$ python -q
>>> import numpy as np
>>> np.set_printoptions(precision=4, suppress=True, linewidth=160)
>>> mat = np.loadtxt("data.csv", delimiter=",")
>>> mat
array([[ 2.1304,  0.8628, -0.247 ,  0.1717,  0.5445, -0.1217, -0.4271],
       [ 0.8628,  1.4434, -0.312 , -0.4801, -0.7224, -0.2508, -0.0313],
       [-0.247 , -0.312 ,  1.8418, -0.6029, -0.0727, -1.0271, -0.0336],
       [ 0.1717, -0.4801, -0.6029,  1.9005,  0.0632, -0.2212,  0.1898],
       [ 0.5445, -0.7224, -0.0727,  0.0632,  1.4028,  0.6074,  0.3325],
       [-0.1217, -0.2508, -1.0271, -0.2212,  0.6074,  1.1184,  0.0588],
       [-0.4271, -0.0313, -0.0336,  0.1898,  0.3325,  0.0588,  2.1627]])
>>> np.linalg.cond(mat) > 100
np.True_
>>> print(np.argsort(-np.linalg.norm(mat, axis=0).round(6), kind="stable")[:3])
[0 6 2]
>>> [round(float(x), 4) for x in np.linalg.svd(mat, compute_uv=False)[:3]]
[3.0, 3.0, 2.0]
>>> evals, evecs = np.linalg.eigh(mat)
>>> x = np.array([2, 6, 3, -2, -3, 0, 8])
>>> evecs * np.maximum(evals, 0) @ evecs.T
array([[ 2.1304,  0.8628, -0.247 ,  0.1717,  0.5445, -0.1217, -0.4271],
       [ 0.8628,  1.4434, -0.312 , -0.4801, -0.7224, -0.2508, -0.0313],
       [-0.247 , -0.312 ,  1.8418, -0.6029, -0.0727, -1.0271, -0.0336],
       [ 0.1717, -0.4801, -0.6029,  1.9005,  0.0632, -0.2212,  0.1898],
       [ 0.5445, -0.7224, -0.0727,  0.0632,  1.4028,  0.6074,  0.3325],
       [-0.1217, -0.2508, -1.0271, -0.2212,  0.6074,  1.1184,  0.0588],
       [-0.4271, -0.0313, -0.0336,  0.1898,  0.3325,  0.0588,  2.1627]])
>>> round(np.linalg.norm(mat, 2), 4)
np.float64(3.0)
>>> round(float(np.linalg.norm(mat, "nuc")), 4)
12.0
>>> round(float(np.linalg.norm(mat, 1)), 4), round(np.linalg.norm(mat, np.inf), 4)
(4.505, np.float64(4.505))
>>> round(np.linalg.norm(mat[0], 1), 4), round(float(np.linalg.norm(mat[0], np.inf)), 4)
(np.float64(4.505), 2.1304)
>>> print(np.linalg.norm(mat, axis=1).argmax())
0
>>> evals, evecs = np.linalg.eigvalsh(mat)
Traceback (most recent call last):
  File "<python-input-15>", line 1, in <module>
    evals, evecs = np.linalg.eigvalsh(mat)
    ^^^^^^^^^^^^
ValueError: too many values to unpack (expected 2)
>>> evals, evecs = np.linalg.eigh(mat)
>>> print(np.round(np.linalg.svd(mat, compute_uv=False), 4) + 0)
[3. 3. 2. 2. 2. 0. 0.]
>>> E = np.load("layer0.npy")
>>> E
array([[-0.4287,  0.024 , -0.4231,  0.1645, -0.003 ],
       [ 0.4287, -0.024 ,  0.0361,  0.7524, -0.3095],
       [ 0.    , -0.7297, -0.0976, -0.0815,  0.2212],
       [ 0.343 , -0.2798,  0.2655, -0.2725,  0.2839],
       [ 0.    , -0.3127,  0.339 , -0.2313, -0.7685],
       [-0.4287,  0.0761,  0.7816,  0.2897,  0.2717],
       [ 0.5145,  0.4403,  0.111 , -0.2458,  0.1426],
       [ 0.2572, -0.301 , -0.0388,  0.3579,  0.2999]])
>>> rng = np.random.default_rng(3776)
>>> M2 = E + rng.integers(-2, 3, (8, 1)) @ rng.integers(-2, 3, (1, 5))
>>> M2
array([[-0.4287,  0.024 ,  1.5769,  4.1645, -0.003 ],
       [ 0.4287, -0.024 ,  0.0361,  0.7524, -0.3095],
       [ 0.    , -0.7297, -0.0976, -0.0815,  0.2212],
       [ 0.343 , -0.2798, -1.7345, -4.2725,  0.2839],
       [ 0.    , -0.3127, -0.661 , -2.2313, -0.7685],
       [-0.4287,  0.0761, -1.2184, -3.7103,  0.2717],
       [ 0.5145,  0.4403,  0.111 , -0.2458,  0.1426],
       [ 0.2572, -0.301 ,  0.9612,  2.3579,  0.2999]])
>>> np.round(np.linalg.svd(M2 - E, compute_uv=False), 4) + 0
array([8.3666, 0.    , 0.    , 0.    , 0.    ])
>>> np.linalg.matrix_rank(M2 - E, tol=1e-8)
np.int64(1)
